In [1]: import numpy as np

In [2]: np.set_printoptions(precision=3, suppress=True, linewidth=200, legacy="1.25")

In [3]: A = np.load("x.npy")

In [4]: print(A)
[[ 1.602  1.893  0.395 -0.792]
 [-0.827 -2.869 -1.988  1.26 ]
 [-0.003 -1.917 -1.862  0.928]
 [-1.209 -3.085 -1.732  1.393]
 [ 0.367  1.328  0.94  -0.586]
 [ 0.38  -0.374 -0.573  0.141]
 [-0.939 -2.545 -1.67   1.2  ]
 [-0.131 -1.243 -0.729  0.464]
 [ 0.499 -0.165 -0.471  0.062]
 [-2.043 -5.552 -3.514  2.44 ]
 [ 0.903  2.335  1.145 -0.912]
 [-0.176  0.518  0.59  -0.234]
 [-1.307 -3.673 -2.523  1.707]
 [ 0.157  1.648  1.592 -0.798]
 [ 0.293  0.734  0.587 -0.443]
 [ 0.708  1.746  1.17  -0.83 ]
 [ 0.689  0.134 -0.753  0.069]
 [-0.532 -2.301 -2.099  1.177]
 [-0.08  -1.403 -1.013  0.565]
 [ 0.481  0.284 -0.066 -0.125]
 [ 0.9    5.424  4.765 -2.671]]

In [5]: print(np.linalg.svd(A, compute_uv=False))
[15.223  2.681  0.513  0.118]

In [6]: print(round(float(np.linalg.norm(A)), 3))
15.466

In [7]: print(A.shape)
(21, 4)

In [8]: print(np.abs(A).max())
5.552

In [9]: print(A.mean(axis=0))
[-0.013 -0.433 -0.372  0.191]

In [10]: print(np.unravel_index(np.abs(A).argmax(), A.shape))
(9, 1)

In [11]: Xc = (A - A.mean(axis=0)) / A.std(axis=0)

In [12]: print(np.argwhere(np.abs(Xc) > 2))
[[ 9  0]
 [ 9  1]
 [ 9  3]
 [20  1]
 [20  2]
 [20  3]]

In [13]: print(Xc.std(axis=0))
[1. 1. 1. 1.]

In [14]: b = np.linalg.lstsq(np.delete(Xc, 2, axis=1), Xc[:, 2])[0]

In [15]: print(np.round(1 - np.var(Xc[:, 2] - np.delete(Xc, 2, axis=1) @ b), 3))
0.998

In [16]: Z = 3 * np.array([[-0.7, 1.0, 0.6], [0.3, -0.6, -0.7], [-1.0, -0.5, 0.0]])

In [17]: rng = np.random.default_rng(14)

In [18]: labels = rng.integers(0, 3, 25)

In [19]: K = Z[labels] + rng.normal(size=(25, 3))

In [20]: print(K)
[[ 0.64   2.886  1.914]
 [-3.512 -1.165 -2.127]
 [ 0.253 -0.106 -1.889]
 [ 0.66  -1.427 -1.685]
 [-1.948  3.579  0.14 ]
 [-2.409 -2.174  0.786]
 [ 0.879 -2.798 -2.172]
 [-4.007 -0.487 -0.029]
 [ 1.753 -2.915 -0.481]
 [ 0.599 -0.435 -1.246]
 [-3.201  3.323  1.258]
 [ 1.309 -0.368 -1.411]
 [-1.032  1.828  2.004]
 [-2.641 -0.411 -0.619]
 [-1.531  3.429  0.276]
 [-4.04  -1.055 -1.177]
 [-4.227 -0.605  0.286]
 [ 0.665 -1.695 -2.505]
 [-3.537 -1.961  0.386]
 [ 2.221 -2.271 -2.169]
 [-3.218 -2.76   0.252]
 [-2.133 -2.344  0.833]
 [-3.572 -0.349  1.216]
 [-2.483  0.999  1.452]
 [-3.491  1.685  1.547]]

In [21]: Y = np.c_[K[:, :1] @ np.array([[-1]]), np.array([2, 2, -1, 3, 5, 5, 2, 0, 3, 2, -5, 1, 0, 2, -5, -3, -1, 4, -3, -1, 0, 4, -1, 0, 0])]

In [22]: print(Y)
[[-0.64   2.   ]
 [ 3.512  2.   ]
 [-0.253 -1.   ]
 [-0.66   3.   ]
 [ 1.948  5.   ]
 [ 2.409  5.   ]
 [-0.879  2.   ]
 [ 4.007  0.   ]
 [-1.753  3.   ]
 [-0.599  2.   ]
 [ 3.201 -5.   ]
 [-1.309  1.   ]
 [ 1.032  0.   ]
 [ 2.641  2.   ]
 [ 1.531 -5.   ]
 [ 4.04  -3.   ]
 [ 4.227 -1.   ]
 [-0.665  4.   ]
 [ 3.537 -3.   ]
 [-2.221 -1.   ]
 [ 3.218  0.   ]
 [ 2.133  4.   ]
 [ 3.572 -1.   ]
 [ 2.483  0.   ]
 [ 3.491  0.   ]]

In [23]: print(np.linalg.matrix_rank(Y))
2

In [24]: print(np.linalg.matrix_rank(np.c_[K, Y]))
4

In [25]: print(np.linalg.matrix_rank(Y))
2

In [26]: print(Y.sum(axis=0))
[38.003 15.   ]

In [27]: print(np.count_nonzero(Y))
45

In [28]: C2 = np.cov(K, rowvar=False)

In [29]: print(C2)
[[ 4.407 -0.709 -1.386]
 [-0.709  4.191  1.496]
 [-1.386  1.496  2.002]]

In [30]: print(np.argsort(-K.std(axis=0).round(6), kind="stable"))
[0 1 2]

In [31]: print(C2.shape)
(3, 3)

In [32]: print(np.corrcoef(K.T))
[[ 1.    -0.165 -0.467]
 [-0.165  1.     0.516]
 [-0.467  0.516  1.   ]]

In [33]: Xc = (K - K.mean(axis=0)) / K.std(axis=0)

In [34]: print(Xc.std(axis=0))
[1. 1. 1.]

In [35]: b = np.linalg.lstsq(np.delete(Xc, 2, axis=1), Xc[:, 2])[0]

In [36]: print(np.abs(b).argmax())
1

In [37]: x0 = np.array([0, -2, 3])

In [38]: rhs = K @ x0

In [39]: print(np.round(np.linalg.solve(K.T @ K, K.T @ rhs), 3) + 0)
[ 0. -2.  3.]

In [40]: rhs = rhs + 0.1 * rng.normal(size=25)

In [41]: print(rhs)
[ 0.107 -4.058 -5.476 -2.387 -6.797  6.565 -0.868  0.836  4.384 -2.87  -2.892 -3.404  2.404 -1.068 -6.017 -1.364  2.203 -4.112  5.224 -2.024  6.252  7.038  4.427  2.255  1.168]

In [42]: b, *_ = np.linalg.lstsq(K, rhs)

In [43]: print(round(np.linalg.norm(rhs - K @ b), 3))
0.435

In [44]: arr = np.load("arr.npy")

In [45]: print(arr)
[[-1.948 -2.177  0.372 -0.571]
 [ 0.294  0.032 -1.914  2.291]
 [ 0.477  0.3    0.216  2.939]
 [-0.678 -0.178 -0.348 -2.896]
 [ 2.53   0.655  0.83  -1.217]
 [-0.58  -0.178 -1.581 -2.476]
 [-0.391 -1.678  1.283 -2.094]
 [ 2.048  1.171 -1.08  -1.506]
 [-0.102 -1.512  2.413 -0.939]
 [-2.799 -0.801  0.327 -0.647]
 [ 1.39  -1.836  0.662  1.805]
 [ 1.979  2.191 -0.284  0.448]
 [ 1.694  1.544  0.33  -1.907]
 [-1.774  1.608  0.374 -1.769]
 [-0.77   0.922  1.971  1.916]
 [ 1.015  0.517  2.696 -0.658]
 [-0.485  1.699 -2.067  1.267]
 [ 2.62  -0.154  0.921  1.124]
 [ 1.362 -0.477 -2.001 -1.707]
 [ 0.347  2.43   1.3    1.134]
 [-1.184 -0.497  2.253 -1.508]]

In [46]: T = np.stack([arr, 3 * arr, arr[::-1]])

In [47]: print(np.linalg.matrix_rank(T))
[4 4 4]

In [48]: print((T @ arr.T).shape)
(3, 21, 21)

In [49]: print(np.einsum("bij,cij->bc", T, T))
[[ 188.996  566.987  -33.785]
 [ 566.987 1700.96  -101.355]
 [ -33.785 -101.355  188.996]]

In [50]: print(np.linalg.matrix_rank(T.reshape(3, -1)))
2

In [51]: print(np.round(np.linalg.norm(arr) ** 2 / np.linalg.norm(arr, 2) ** 2, 3))
2.757

In [52]: print(np.linalg.norm(arr, axis=0))
[6.889 5.999 6.611 7.864]

In [53]: print(np.round(np.linalg.norm(arr, 2), 3))
8.28

In [54]: print(np.round(np.linalg.norm(arr[18], 1), 3), np.round(np.linalg.norm(arr[18], np.inf), 3))
5.547 2.001

In [55]: print(round(float(np.linalg.norm(arr[18] - arr[1])), 3))
4.17

In [56]: print(np.round(np.linalg.norm(arr, 1), 3), round(float(np.linalg.norm(arr, np.inf)), 3))
32.819 5.805

In [57]: dist = np.linalg.norm(arr[:, None] - arr[None], axis=-1)

In [58]: print(np.unravel_index(dist.round(6).argmax(), dist.shape))
(0, 11)

In [59]: print(np.flatnonzero(dist[16] < dist.mean() / 2))
[16]

In [60]: u, v = arr[10], arr[3]

In [61]: print(np.round(u @ v, 3))
-6.073

In [62]: p = (u @ v) / (u @ u) * u

In [63]: print(np.round((v - p) @ u, 3))
-0.0

In [64]: print(np.round(np.linalg.norm(u + v) ** 2 + np.linalg.norm(u - v) ** 2, 3))
35.997

In [65]: print(p)
[-0.938  1.239 -0.447 -1.218]

In [66]: P = arr @ np.linalg.solve(arr.T @ arr, arr.T)

In [67]: print(np.linalg.matrix_rank(np.eye(21) - P))
17

In [68]: print(np.round(np.trace(P), 3))
4.0

In [69]: mat = np.load("run19.npy")

In [70]: print(mat)
[[ 2. -2.]
 [ 0.  1.]]

In [71]: ev, vecs = np.linalg.eig(mat)

In [72]: print(np.sort(np.linalg.eigvals(mat.T)))
[1. 2.]

In [73]: print(np.sort(np.linalg.eigvals(np.linalg.inv(mat))))
[0.5 1. ]

In [74]: print(np.prod(ev))
2.0

In [75]: print(np.sort(np.linalg.eigvals(mat @ mat)))
[1. 4.]

In [76]: print(ev)
[2. 1.]

In [77]: F = np.loadtxt("layer4.csv", delimiter=",")

In [78]: print(F)
[[ 1. -2.  4.]
 [ 1. -1.  1.]
 [ 1.  0.  0.]
 [ 1.  1.  1.]
 [ 1.  2.  4.]]

In [79]: print(round(float(np.linalg.norm(F, 1)), 3), round(float(np.linalg.norm(F, np.inf)), 3))
10.0 7.0

In [80]: print(np.linalg.norm(F, axis=1))
[4.583 1.732 1.    1.732 4.583]

In [81]: print(F.sum(axis=1))
[3. 1. 1. 3. 7.]

In [82]: print(np.unravel_index(np.abs(F).argmax(), F.shape))
(0, 2)

In [83]: print(np.round(np.linalg.norm(F), 3))
7.0

In [84]: print(F.sum(axis=0))
[ 5.  0. 10.]

In [85]: Y = np.c_[F[:, :2] @ np.array([[2, 2], [2, 0]]), np.array([5, 0, 5, 3, 0])]

In [86]: print(Y)
[[-2.  2.  5.]
 [ 0.  2.  0.]
 [ 2.  2.  5.]
 [ 4.  2.  3.]
 [ 6.  2.  0.]]

In [87]: print(np.linalg.matrix_rank(np.c_[F, Y]))
4

In [88]: print(np.round(np.linalg.lstsq(F, Y[:, 0])[0], 3) + 0)
[2. 2. 0.]

In [89]: print(np.linalg.norm(np.linalg.qr(F)[0].T @ Y, axis=0) ** 2 / ((Y ** 2).sum(axis=0) + 1e-12))
[1.    1.    0.667]

In [90]: print(np.linalg.matrix_rank(Y))
3

In [91]: x0 = np.array([4, 0, 4])

In [92]: rhs = F @ x0

In [93]: print(np.round(np.linalg.lstsq(F, rhs)[0], 3) + 0)
[4. 0. 4.]

In [94]: rhs = rhs + 0.1 * rng.normal(size=5)

In [95]: print(rhs)
[20.084  7.947  3.925  8.095 19.982]

In [96]: b, *_ = np.linalg.lstsq(F, rhs)

In [97]: print(np.round(np.linalg.norm(rhs - F @ b), 3))
0.143

In [98]: print([round(float(np.linalg.norm(np.linalg.solve(F.T @ F + lam * np.eye(3), F.T @ rhs))), 2) for lam in (0, 1, 10, 100)])
[5.65, 5.17, 3.97, 1.36]

In [99]: print(np.round(F.T @ (rhs - F @ b), 3) + 0)
[0. 0. 0.]

In [100]: print(b)
[ 3.972 -0.006  4.017]

In [101]: Y = np.array([[4, -9, -8], [-1, 6, -9], [0, 7, 2]])

In [102]: print(F @ Y)
[[  6.   7.  18.]
 [  5.  -8.   3.]
 [  4.  -9.  -8.]
 [  3.   4. -15.]
 [  2.  31. -18.]]

In [103]: print(np.einsum("ij,ij->i", F, F))
[21.  3.  1.  3. 21.]

In [104]: print(np.einsum("ik,kj->ji", F, Y))
[[  6.   5.   4.   3.   2.]
 [  7.  -8.  -9.   4.  31.]
 [ 18.   3.  -8. -15. -18.]]

In [105]: Y @ F
Traceback (most recent call last):
  Cell In[105], line 1
    Y @ F
ValueError: matmul: Input operand 1 has a mismatch in its core dimension 0, with gufunc signature (n?,k),(k,m?)->(n?,m?) (size 5 is different from 3)


In [106]: print(np.linalg.matrix_rank(F @ Y))
3

In [107]: print(Y.T @ F.T)
[[  6.   5.   4.   3.   2.]
 [  7.  -8.  -9.   4.  31.]
 [ 18.   3.  -8. -15. -18.]]

In [108]: W0 = np.load("sample8.npy")

In [109]: print(W0)
[[ 0.832 -0.393 -0.393]
 [-0.393  0.084 -0.916]
 [-0.393 -0.916  0.084]]

In [110]: def softmax(z):
     ...:     e = np.exp(z - z.max(axis=-1, keepdims=True))
     ...:     return e / e.sum(axis=-1, keepdims=True)
     ...: 

In [111]: print(softmax(W0[2]))
[0.312 0.185 0.503]

In [112]: print(softmax(W0).sum(axis=1))
[1. 1. 1.]

In [113]: scores = W0 @ W0.T / np.sqrt(3)

In [114]: print(softmax(scores))
[[0.471 0.264 0.264]
 [0.264 0.471 0.264]
 [0.264 0.264 0.471]]

In [115]: print(softmax(scores + np.triu(np.full(scores.shape, -np.inf), 1)))
[[1.    0.    0.   ]
 [0.36  0.64  0.   ]
 [0.264 0.264 0.471]]

In [116]: print(softmax(scores)[2] @ W0)
[-0.069 -0.513 -0.306]

In [117]: Q, Rm = np.linalg.qr(W0)

In [118]: print(Q @ Rm)
[[ 0.832 -0.393 -0.393]
 [-0.393  0.084 -0.916]
 [-0.393 -0.916  0.084]]

In [119]: print(Rm)
[[-1.  0.  0.]
 [ 0. -1.  0.]
 [ 0.  0. -1.]]

In [120]: print(np.allclose(Rm.T @ Rm, W0.T @ W0))
True

In [121]: print(Q.shape, Rm.shape)
(3, 3) (3, 3)

In [122]: print(np.trace(Q @ Q.T))
3.0

In [123]: Y = np.linalg.inv(W0)

In [124]: print(np.linalg.inv(Y))
[[ 0.832 -0.393 -0.393]
 [-0.393  0.084 -0.916]
 [-0.393 -0.916  0.084]]

In [125]: print(np.round(np.linalg.det(W0) * np.linalg.det(Y), 3))
1.0

In [126]: print(np.allclose(Y, W0.T))
True

In [127]: print(np.round(W0 @ Y, 3) + 0)
[[1. 0. 0.]
 [0. 1. 0.]
 [0. 0. 1.]]

In [128]: ev, vecs = np.linalg.eigh(W0)

In [129]: print(np.unique(ev.round(6) + 0, return_counts=True)[1])
[1 2]

In [130]: print(round(ev.sum(), 3), np.trace(W0))
1.0 1.0

In [131]: print(np.round(np.linalg.eigvalsh(W0 + -1 * np.eye(3)), 3) + 0)
[-2.  0.  0.]

In [132]: print(np.linalg.svd(W0, compute_uv=False))
[1. 1. 1.]

In [133]: print(np.round(vecs.T @ W0 @ vecs, 3) + 0)
[[-1.  0.  0.]
 [ 0.  1.  0.]
 [ 0.  0.  1.]]

In [134]: print((ev > 1e-8).sum(), (ev < -1e-8).sum())
2 1

In [135]: print(vecs @ np.diag(ev) @ vecs.T)
[[ 0.832 -0.393 -0.393]
 [-0.393  0.084 -0.916]
 [-0.393 -0.916  0.084]]

In [136]: print(np.round(vecs.T @ vecs, 3) + 0)
[[1. 0. 0.]
 [0. 1. 0.]
 [0. 0. 1.]]

In [137]: Y = np.array([[-5]])

In [138]: Z = np.array([[1, 3, 0], [3, 1, 0], [0, 3, 1]])

In [139]: X = np.block([[Y, np.zeros((1, 3))], [np.zeros((3, 1)), Z]])

In [140]: print(X)
[[-5.  0.  0.  0.]
 [ 0.  1.  3.  0.]
 [ 0.  3.  1.  0.]
 [ 0.  0.  3.  1.]]

In [141]: Y = X[0, 0] * X[1:] - np.outer(X[1:, 0], X[0])

In [142]: print(Y)
[[  0.  -5. -15.  -0.]
 [  0. -15.  -5.  -0.]
 [  0.  -0. -15.  -5.]]

In [143]: print(np.flatnonzero(~Y.round(6).any(axis=1)))
[]

In [144]: print(np.linalg.matrix_rank(Y), np.linalg.matrix_rank(X))
3 4

In [145]: J = np.load("block18.npy")

In [146]: print(J)
[[2 0 0 0]
 [3 9 0 0]
 [8 9 0 0]
 [2 3 2 0]]

In [147]: print(np.einsum("ij,ji->", X, X))
46.0

In [148]: print(round(float(np.linalg.eigvals(X).sum().real), 3))
-2.0

In [149]: print(np.round(np.linalg.det(X[::-1]), 3))
40.0

In [150]: print(round(float(np.linalg.det(X.T)), 3))
40.0

In [151]: print(np.kron(np.eye(2, dtype=int), X))
[[-5.  0.  0.  0. -0.  0.  0.  0.]
 [ 0.  1.  3.  0.  0.  0.  0.  0.]
 [ 0.  3.  1.  0.  0.  0.  0.  0.]
 [ 0.  0.  3.  1.  0.  0.  0.  0.]
 [-0.  0.  0.  0. -5.  0.  0.  0.]
 [ 0.  0.  0.  0.  0.  1.  3.  0.]
 [ 0.  0.  0.  0.  0.  3.  1.  0.]
 [ 0.  0.  0.  0.  0.  0.  3.  1.]]

In [152]: print(np.poly(X))
[  1.   2. -21. -22.  40.]
